In [1]: import numpy as np

In [2]: from numpy import linalg as LA

In [3]: np.set_printoptions(precision=2, suppress=True, linewidth=100, legacy="1.25")

In [4]: rnd = lambda a: np.round(a, 2) + 0

In [5]: cent = 20 * np.array([[-1.2, 0.8, 0.0, -1.1, 0.5],
   ...:     [0.4, 0.1, -1.8, 2.0, 1.2],
   ...:     [-0.8, 0.2, -1.0, 0.1, -0.5]])

In [6]: rng = np.random.default_rng(122517)

In [7]: labels = rng.integers(0, 3, 10)

In [8]: W0 = cent[labels] + rng.normal(size=(10, 5))

In [9]: print(rnd(W0))
[[-22.13  15.25   1.16 -21.89   9.24]
 [-24.09  17.04  -0.23 -22.78   8.95]
 [  8.68   3.41 -35.7   39.91  22.71]
 [  7.     3.   -35.3   39.26  24.35]
 [-16.4    4.76 -20.77   1.28 -11.49]
 [-25.46  14.48  -0.61 -21.49  10.76]
 [-23.94  17.3   -1.75 -22.66   9.5 ]
 [-25.    15.87   0.69 -21.5    9.94]
 [  8.66   1.51 -36.13  41.57  24.57]
 [  8.5    2.91 -34.46  39.73  22.95]]

In [10]: other = np.c_[W0[:, :1] @ np.array([[5]]), np.array([6, 2, 9, -9, -8, -6, -7, 0, 2, 0])]

In [11]: rnd(other)
Out[11]: 
array([[-110.67,    6.  ],
       [-120.44,    2.  ],
       [  43.4 ,    9.  ],
       [  34.98,   -9.  ],
       [ -82.01,   -8.  ],
       [-127.3 ,   -6.  ],
       [-119.71,   -7.  ],
       [-124.98,    0.  ],
       [  43.3 ,    2.  ],
       [  42.5 ,    0.  ]])

In [12]: LA.matrix_rank(np.c_[W0, other])
Out[12]: 6

In [13]: rnd(LA.lstsq(W0, other[:, 0])[0])
Out[13]: array([5., 0., 0., 0., 0.])

In [14]: J = np.array([[3, 2, -1, -1, -3, -2],
    ...:     [3, 2, 3, 2, 1, -3],
    ...:     [0, -3, 0, 3, -2, 0],
    ...:     [-3, 1, 0, 0, 1, 3],
    ...:     [3, -3, 0, 1, 1, 3],
    ...:     [-2, 0, 3, 1, 2, -3]])

In [15]: J
Out[15]: 
array([[ 3,  2, -1, -1, -3, -2],
       [ 3,  2,  3,  2,  1, -3],
       [ 0, -3,  0,  3, -2,  0],
       [-3,  1,  0,  0,  1,  3],
       [ 3, -3,  0,  1,  1,  3],
       [-2,  0,  3,  1,  2, -3]])

In [16]: u = np.array([0, 1, 0, 2, 0, 2])

In [17]: other = J + np.outer(u, np.eye(6)[5])

In [18]: LA.matrix_rank(other - J)
Out[18]: 1

In [19]: rnd(LA.det(other) / LA.det(J)), rnd(1 + LA.solve(J, u)[5])
Out[19]: (2.02, 2.02)

In [20]: LA.matrix_rank(LA.inv(other) - LA.inv(J), tol=1e-8)
Out[20]: 1
